In [1]: import numpy as np

In [2]: np.set_printoptions(precision=2, suppress=True, linewidth=120, sign=" ")

In [3]: def rd(a):
   ...:     return np.round(a, 2) + 0
   ...: 

In [4]: M2 = np.array([[1, 2],
   ...:     [-1, 0],
   ...:     [2, -1],
   ...:     [-2, 2],
   ...:     [-1, -2],
   ...:     [-1, 0],
   ...:     [-2, -1],
   ...:     [-2, 0]])

In [5]: W2 = np.array([[-1, -3, -1, 2, 1, -3, -5, -4, 3, 5, 4, 0, 3, -3, -4],
   ...:     [0, -3, -3, 3, -4, -4, 0, 3, -3, -3, -4, -2, 4, 5, -1]])

In [6]: K = M2 @ W2

In [7]: print(K)
[[ -1  -9  -7   8  -7 -11  -5   2  -3  -1  -4  -4  11   7  -6]
 [  1   3   1  -2  -1   3   5   4  -3  -5  -4   0  -3   3   4]
 [ -2  -3   1   1   6  -2 -10 -11   9  13  12   2   2 -11  -7]
 [  2   0  -4   2 -10  -2  10  14 -12 -16 -16  -4   2  16   6]
 [  1   9   7  -8   7  11   5  -2   3   1   4   4 -11  -7   6]
 [  1   3   1  -2  -1   3   5   4  -3  -5  -4   0  -3   3   4]
 [  2   9   5  -7   2  10  10   5  -3  -7  -4   2 -10   1   9]
 [  2   6   2  -4  -2   6  10   8  -6 -10  -8   0  -6   6   8]]

In [8]: # looks like rank 2

In [9]: left, s, vt = np.linalg.svd(K, full_matrices=False)

In [10]: print((s > 1e-8).sum())
2

In [11]: print(rd(s))
[ 56.22  43.72   0.     0.     0.     0.     0.     0.  ]

In [12]: print(np.abs(left[:, 0]).round(6).argmax())
3

In [13]: print(rd(np.abs(vt[0])))
[ 0.07  0.15  0.    0.08  0.17  0.13  0.37  0.37  0.29  0.44  0.39  0.05  0.13  0.34  0.27]

In [14]: print(rd(left.T @ K @ vt.T))
[[ 56.22   0.     0.     0.     0.     0.     0.     0.  ]
 [  0.    43.72   0.     0.     0.     0.     0.     0.  ]
 [  0.     0.     0.     0.     0.     0.     0.     0.  ]
 [  0.     0.     0.     0.     0.     0.     0.     0.  ]
 [  0.     0.     0.     0.     0.     0.     0.     0.  ]
 [  0.     0.     0.     0.     0.     0.     0.     0.  ]
 [  0.     0.     0.     0.     0.     0.     0.     0.  ]
 [  0.     0.     0.     0.     0.     0.     0.     0.  ]]

In [15]: feats = np.load("m.npy")

In [16]: print(feats)
[[-0.2   1.7   1.    0.9  -1.1   0.1   0.2   3.08  2.3   0.3  -1.    0.   -1.4 ]
 [ 1.5  -0.4   0.8   0.6  -0.9  -0.9   0.8   2.31 -0.2  -0.7  -1.4  -0.4  -0.7 ]
 [-0.8  -0.7  -0.6  -0.2   1.2   1.2  -1.   -1.72  0.1  -0.5  -0.4   1.9  -0.7 ]
 [ 1.5  -1.6   0.6  -0.2  -0.8   1.    1.4   1.88  0.9  -1.7   1.   -0.1   0.1 ]
 [-1.6  -0.8   1.1  -2.   -2.8   0.4   0.7   3.27 -1.8  -1.3   0.7   1.9  -1.  ]
 [-0.8   0.    1.8   0.1   0.7  -0.5   0.2   5.41  0.3  -0.8   0.5  -1.1   0.  ]
 [-0.6  -0.4  -1.8  -1.8  -0.7   2.2   1.2  -5.34 -0.8  -0.7   2.2   0.4   0.2 ]
 [ 0.6   1.1  -2.    2.8   0.3   0.7  -1.2  -5.98  0.9  -0.6   2.2  -1.4  -0.2 ]
 [ 1.3   0.    0.6  -2.7  -2.1   0.9   0.7   1.84  0.7  -0.1  -1.7   2.    1.3 ]
 [-0.2   1.6  -1.9  -1.6  -0.8  -0.7  -0.7  -5.65 -0.5   0.7   0.2  -0.8   1.4 ]
 [-0.6   0.    1.2   0.7  -0.8  -0.4   0.    3.63 -0.4  -0.4   1.7  -0.7  -1.9 ]
 [-0.5  -1.    1.3  -0.1  -0.3  -0.6  -1.    3.93 -2.6   0.4   1.3   0.1   0.2 ]
 [-0.1   1.1   0.    0.5  -0.9  -0.1   0.    0.13  0.6  -1.8   1.4  -1.9   0.2 ]
 [ 1.4  -0.3  -0.9   0.6  -0.8  -1.3  -0.1  -2.76 -0.9  -0.7   0.3   0.    2.2 ]
 [-1.1  -0.1   0.8  -0.8   1.1   2.    0.3   2.45 -0.8   0.8  -0.3  -1.   -1.3 ]
 [-0.9   0.6   0.9  -1.    0.4  -0.8  -0.2   2.72  0.6   0.1  -0.8   0.1   0.3 ]
 [ 1.8  -0.4   0.2   0.3   0.4   0.1  -1.7   0.59  0.6  -0.9  -0.6  -0.3   3.8 ]
 [ 0.6  -0.3   0.3   0.1   2.6  -2.1  -1.    0.93 -0.8   1.7   0.4   0.8  -0.6 ]
 [-0.3   1.1   1.3   0.3  -1.3   0.1  -0.6   3.89 -0.4  -0.4  -0.8  -1.7   0.  ]
 [ 0.2   0.5   1.2   0.   -0.5  -0.9  -0.7   3.6   0.4  -0.4  -0.3  -1.    0.4 ]]

In [17]: M2 = np.c_[feats[:, :4] @ np.array([[-1, 2, -3, -3], [0, 1, 3, 1], [-1, 2, 0, -2], [2, -2, 2, -3]]), np.array([-1, 1, 2, 3, -1, 2, -3, -2, -2, 1, -3, -1, -1, -1, 2, -1, -3, 3, 1, -2])]

In [18]: print(rd(M2))
[[ 1.   1.5  7.5 -2.4 -1. ]
 [-1.1  3.  -4.5 -8.3  1. ]
 [ 1.  -3.1 -0.1  3.5  2. ]
 [-2.5  3.  -9.7 -6.7  3. ]
 [-3.5  2.2 -1.6  7.8 -1. ]
 [-0.8  1.8  2.6 -1.5  2. ]
 [-1.2 -1.6 -3.  10.4 -3. ]
 [ 7.  -7.3  7.1 -5.1 -2. ]
 [-7.3  9.2 -9.3  3.  -2. ]
 [-1.1  0.6  2.2 10.8  1. ]
 [ 0.8 -0.2  3.2 -2.7 -3. ]
 [-1.   0.8 -1.7 -1.8 -1. ]
 [ 1.1 -0.1  4.6 -0.1 -1. ]
 [ 0.7 -0.5 -3.9 -4.5 -1. ]
 [-1.3  0.9  1.4  4.   2. ]
 [-2.   2.6  2.5  4.5 -1. ]
 [-1.4  3.  -6.  -7.1 -3. ]
 [-0.7  1.3 -2.5 -3.   3. ]
 [-0.4  2.5  4.8 -1.5  1. ]
 [-1.4  3.3  0.9 -2.5 -2. ]]

In [19]: print(rd(np.linalg.lstsq(feats, M2[:, 0])[0]))
[-1.  0. -1.  2.  0.  0.  0.  0.  0.  0.  0.  0.  0.]

In [20]: print(np.linalg.matrix_rank(np.c_[feats, M2]))
14

In [21]: print(np.linalg.matrix_rank(M2))
5

In [22]: Q, V = np.linalg.qr(feats[:, :1])[0], np.linalg.qr(feats[:, 1:])[0]

In [23]: s = np.linalg.svd(Q.T @ V, compute_uv=False)

In [24]: print((s > 0.9).sum())
0

In [25]: print(rd(K @ np.linalg.pinv(K) @ K))
[[ -1.  -9.  -7.   8.  -7. -11.  -5.   2.  -3.  -1.  -4.  -4.  11.   7.  -6.]
 [  1.   3.   1.  -2.  -1.   3.   5.   4.  -3.  -5.  -4.   0.  -3.   3.   4.]
 [ -2.  -3.   1.   1.   6.  -2. -10. -11.   9.  13.  12.   2.   2. -11.  -7.]
 [  2.   0.  -4.   2. -10.  -2.  10.  14. -12. -16. -16.  -4.   2.  16.   6.]
 [  1.   9.   7.  -8.   7.  11.   5.  -2.   3.   1.   4.   4. -11.  -7.   6.]
 [  1.   3.   1.  -2.  -1.   3.   5.   4.  -3.  -5.  -4.   0.  -3.   3.   4.]
 [  2.   9.   5.  -7.   2.  10.  10.   5.  -3.  -7.  -4.   2. -10.   1.   9.]
 [  2.   6.   2.  -4.  -2.   6.  10.   8.  -6. -10.  -8.   0.  -6.   6.   8.]]

In [26]: try:
    ...:     np.linalg.inv(K)
    ...: except np.linalg.LinAlgError as e:
    ...:     print("failed:", e)
    ...: 
failed: Last 2 dimensions of the array must be square

In [27]: print(np.unique(K.round(6), axis=0).shape)
(7, 15)

In [28]: print(np.abs(np.diag(np.linalg.qr(K)[1])) > 1e-9)
[ True  True False False False False False False]

In [29]: proj = feats @ np.linalg.solve(feats.T @ feats, feats.T)

In [30]: print(rd(np.trace(proj)))
13.0

In [31]: print(np.allclose(proj @ proj, proj))
True

In [32]: print(rd(np.linalg.eigvalsh(proj)))
[ 0.  0.  0.  0.  0.  0.  0.  1.  1.  1.  1.  1.  1.  1.  1.  1.  1.  1.  1.  1.]

In [33]: x = np.array([-2, 0, -2, -2, 2, 1, 0, 1, -2, 2, -2, 1, 2])

In [34]: print(np.linalg.norm(feats @ x) <= np.linalg.norm(feats, 2) * np.linalg.norm(x) + 1e-9)
True

In [35]: print(feats @ np.eye(13)[4])
[-1.1 -0.9  1.2 -0.8 -2.8  0.7 -0.7  0.3 -2.1 -0.8 -0.8 -0.3 -0.9 -0.8  1.1  0.4  0.4  2.6 -1.3 -0.5]

In [36]: print((feats @ x).argmax())
14

In [37]: rng = np.random.default_rng(11)

In [38]: z = rng.integers(0, 3, 11)

In [39]: X = (z[:, None] == z) * -2 + np.eye(11)

In [40]: print(X)
[[-1. -2.  0.  0.  0.  0.  0. -2.  0. -2.  0.]
 [-2. -1.  0.  0.  0.  0.  0. -2.  0. -2.  0.]
 [ 0.  0. -1.  0.  0.  0. -2.  0.  0.  0.  0.]
 [ 0.  0.  0. -1. -2. -2.  0.  0. -2.  0. -2.]
 [ 0.  0.  0. -2. -1. -2.  0.  0. -2.  0. -2.]
 [ 0.  0.  0. -2. -2. -1.  0.  0. -2.  0. -2.]
 [ 0.  0. -2.  0.  0.  0. -1.  0.  0.  0.  0.]
 [-2. -2.  0.  0.  0.  0.  0. -1.  0. -2.  0.]
 [ 0.  0.  0. -2. -2. -2.  0.  0. -1.  0. -2.]
 [-2. -2.  0.  0.  0.  0.  0. -2.  0. -1.  0.]
 [ 0.  0.  0. -2. -2. -2.  0.  0. -2.  0. -1.]]

In [41]: # 3 groups of indices that never mix

In [42]: x = np.array([1, 0, 0, 1, 2, 1, 2, 2, 0, 0, 2])

In [43]: rhs = X @ x

In [44]: print(rhs)
[ -5.  -6.  -4. -11. -10. -11.  -2.  -4. -12.  -6. -10.]

In [45]: print(rd(np.linalg.solve(X.T, X[5])))
[ 0.  0.  0.  0.  0.  1.  0.  0.  0.  0.  0.]

In [46]: print(rd(np.linalg.solve(X, rhs)))
[ 1.  0.  0.  1.  2.  1.  2.  2.  0.  0.  2.]
